$ python3 -q
>>> import numpy as np
>>> import numpy.linalg as la
>>> np.set_printoptions(suppress=True, linewidth=100)
>>> tidy = lambda a: np.round(a, 3) + 0
>>> A = np.loadtxt("data.csv", delimiter=",")
>>> print(A)
[[ -9.   6.   3.  -1.]
 [  0.   0.   0.   0.]
 [  0.   7.  -6.  -7.]
 [ -4.   4.  -7.   2.]
 [  0.   0.   0.   0.]
 [ -5.   9.   4. -10.]
 [  9.  -4.  -4.  -9.]
 [  0.   0.   0.   0.]
 [  4.   3.   1.  -9.]
 [  0.   7.  -6.  -7.]
 [ -4.   4.  -7.   2.]
 [  0.   0.   0.   0.]
 [  1.  -3. -12.   2.]
 [ -4.   4.  -7.   2.]
 [  0.   0.   0.   0.]
 [  4.   3.   1.  -9.]
 [  1.  -3. -12.   2.]
 [ -5.   9.   4. -10.]
 [  0.   0.   0.   0.]
 [  0.   0.   0.   0.]
 [  0.   0.   0.   0.]
 [  0.   0.   0.   0.]
 [  5.  -7.  -5.   0.]
 [ -9.   6.   3.  -1.]
 [ -8.   3.  -9.   1.]
 [  5.  -7.  -5.   0.]
 [  0.   0.   0.   0.]
 [  4.   3.   1.  -9.]
 [  0.   7.  -6.  -7.]]
>>> w1 = np.array([[8, 4, 6, 9, 6, 2],
...     [8, 5, 1, 1, 5, 0],
...     [5, 7, 2, 0, 4, 5],
...     [9, 7, 1, 0, 3, 4]])
>>> beta = np.array([6, 8, 6, 3, 5, 0])
>>> hid = np.maximum(A @ w1 + beta, 0)
>>> print(la.matrix_rank(hid))
5
>>> W2 = np.array([[2, 1], [1, 2], [-1, -1], [1, 0], [-2, 2], [-2, 2]])
>>> print(w1 @ W2)
[[ 7 26]
 [11 27]
 [-3 35]
 [10 36]]
>>> feats = np.loadtxt("x.csv", delimiter=",")
>>> print(tidy(feats))
[[-0.784 -0.306 -0.489 -0.231]
 [ 0.209 -0.753 -0.15   0.605]
 [-0.261  0.568 -0.28   0.728]
 [-0.523 -0.127  0.813  0.224]]
>>> A2 = feats / np.sqrt((feats ** 2).mean(axis=1, keepdims=True))
>>> print(la.matrix_rank(A2) == la.matrix_rank(feats))
True
>>> print(tidy(la.norm(A2, axis=1)))
[2. 2. 2. 2.]
>>> hat = np.triu(np.array([[-1, 1, 3, 3], [-3, 0, 1, -1], [-2, 0, 2, -2], [-3, 2, -3, -1]]), 1) + np.eye(4)
>>> A2 = hat @ feats @ la.inv(hat)
>>> print(la.matrix_rank(A2))
4
>>> print(tidy(la.det(A2)))
-1.0
